$ python -q
>>> import numpy as np
>>> np.set_printoptions(suppress=True, linewidth=120)
>>> rd = lambda a: np.round(a, 2) + 0
>>> M = np.load("w.npy")
>>> print(M)
[[-2. -3.  0. -3. -3.]
 [-3. -2.  0. -3. -3.]
 [ 0.  0. -2.  0.  0.]
 [-3. -3.  0. -2. -3.]
 [-3. -3.  0. -3. -2.]]
>>> r0 = np.array([8, 8, 7, 0, 1])
>>> out = M + np.outer(r0, np.eye(5)[1])
>>> print(np.linalg.matrix_rank(np.linalg.inv(out) - np.linalg.inv(M), tol=1e-8))
1
>>> print(out)
[[-2.  5.  0. -3. -3.]
 [-3.  6.  0. -3. -3.]
 [ 0.  7. -2.  0.  0.]
 [-3. -3.  0. -2. -3.]
 [-3. -2.  0. -3. -2.]]
>>> print((np.linalg.matrix_power((M != 0) + (M.T != 0) + np.eye(5), 5) > 0).astype(int))
[[1 1 0 1 1]
 [1 1 0 1 1]
 [0 0 1 0 0]
 [1 1 0 1 1]
 [1 1 0 1 1]]
>>> print(M @ M)
[[31. 30.  0. 30. 30.]
 [30. 31.  0. 30. 30.]
 [ 0.  0.  4.  0.  0.]
 [30. 30.  0. 31. 30.]
 [30. 30.  0. 30. 31.]]
>>> print(np.all(np.linalg.eigvalsh(M) > 0))
False
>>> print(rd(np.linalg.eigvalsh(M).min()))
-11.0
>>> rng = np.random.default_rng(231465)
>>> idx = rng.permutation(5)
>>> print(idx)
[2 3 1 0 4]
>>> out = M[idx][:, idx]
>>> print(out)
[[-2.  0.  0.  0.  0.]
 [ 0. -2. -3. -3. -3.]
 [ 0. -3. -2. -3. -3.]
 [ 0. -3. -3. -2. -3.]
 [ 0. -3. -3. -3. -2.]]
>>> print(np.allclose(out, M))
False
>>> idx = rng.permutation(5)
>>> out = M[:, idx] * rng.choice([-1, 1], 5)
>>> print(out)
[[-3.  3.  0. -2.  3.]
 [-2.  3.  0. -3.  3.]
 [ 0. -0. -2.  0. -0.]
 [-3.  3.  0. -3.  2.]
 [-3.  2.  0. -3.  3.]]
>>> Uu, _, Vh = np.linalg.svd(M.T @ out)
>>> print(rd(Uu @ Vh))
[[ 0.  0.  0.  1.  0.]
 [ 1.  0.  0.  0.  0.]
 [ 0.  0.  1.  0.  0.]
 [ 0.  0.  0.  0. -1.]
 [ 0. -1.  0.  0.  0.]]
>>> print(rd(np.linalg.lstsq(M, out)[0]))
[[ 0.  0.  0.  1.  0.]
 [ 1.  0.  0.  0.  0.]
 [ 0.  0.  1.  0.  0.]
 [ 0.  0.  0.  0. -1.]
 [ 0. -1.  0.  0.  0.]]
>>> W0 = np.loadtxt("mat.csv", delimiter=",")
>>> print(W0)
[[-0.48  2.37 -0.57 -0.37  2.28 -0.04 -1.66  2.62]
 [-0.16 -0.42  0.2  -0.04 -0.79  0.08  0.22 -0.35]
 [ 0.69  1.42 -1.16  0.42  1.17  1.34 -1.39  0.76]
 [-0.47 -0.36 -0.67 -0.06  0.17 -0.75  0.24 -0.67]
 [-0.52 -3.64  0.66  0.27 -3.77 -1.08  2.96 -4.24]
 [ 0.18  0.15  0.2  -0.57 -0.27  0.5  -1.14  1.59]
 [-0.26  0.76 -0.41  0.06  0.65 -0.06 -0.36  0.4 ]
 [ 0.61 -0.05  0.01  0.24 -0.28  0.89 -0.17  0.29]
 [ 0.3  -2.01  0.13  0.34 -2.03  0.07  1.17 -2.17]
 [-1.19  1.19 -0.19 -0.84  2.02 -1.82 -0.49  1.26]
 [-1.46 -3.01  1.53 -0.68 -2.52 -2.59  2.48 -2.29]
 [ 0.16  3.15  0.25 -0.45  3.31  0.45 -2.36  4.03]
 [ 0.6   0.02 -0.69  0.59 -0.15  0.88 -0.01 -0.57]
 [-0.58  1.21 -0.8  -0.46  1.33 -0.54 -0.8   1.12]
 [ 0.76 -2.32  0.65  0.36 -2.34  0.49  1.16 -2.08]
 [ 0.74  1.04 -0.63  0.65  1.2   1.04 -0.7   0.3 ]
 [ 0.8   4.62 -2.82  1.06  4.67  1.75 -2.31  2.05]
 [ 0.85  2.69 -1.39  0.09  2.59  1.44 -2.3   2.46]
 [-0.14  0.11  0.17 -0.01 -0.25  0.08  0.07 -0.12]
 [-0.53  1.32 -0.21 -0.35  1.37 -0.39 -0.76  1.37]
 [ 1.11 -1.34 -1.1   0.88 -2.11  1.82  0.28 -2.29]
 [-0.03  0.79 -0.64 -0.01  0.02  0.69 -0.74  0.43]
 [ 0.    1.06 -0.4  -0.46  0.85  0.23 -1.17  1.53]
 [-0.08  3.62 -1.69  0.06  3.91  0.3  -2.04  2.8 ]
 [-0.49  0.49 -0.53 -0.05  1.1  -0.82  0.14  0.12]
 [ 0.29  0.49 -0.62  0.4   0.26  0.62 -0.1  -0.11]
 [ 0.16  0.86  0.22  0.    0.66  0.38 -0.6   1.12]]
>>> blk = W0.reshape(27, 2, -1)
>>> print(np.einsum("ihd,jhd->hij", blk, blk).shape)
(2, 27, 27)
>>> print(blk.shape)
(27, 2, 4)
>>> print(np.swapaxes(blk, 1, 2)[3])
[[-0.47  0.17]
 [-0.36 -0.75]
 [-0.67  0.24]
 [-0.06 -0.67]]
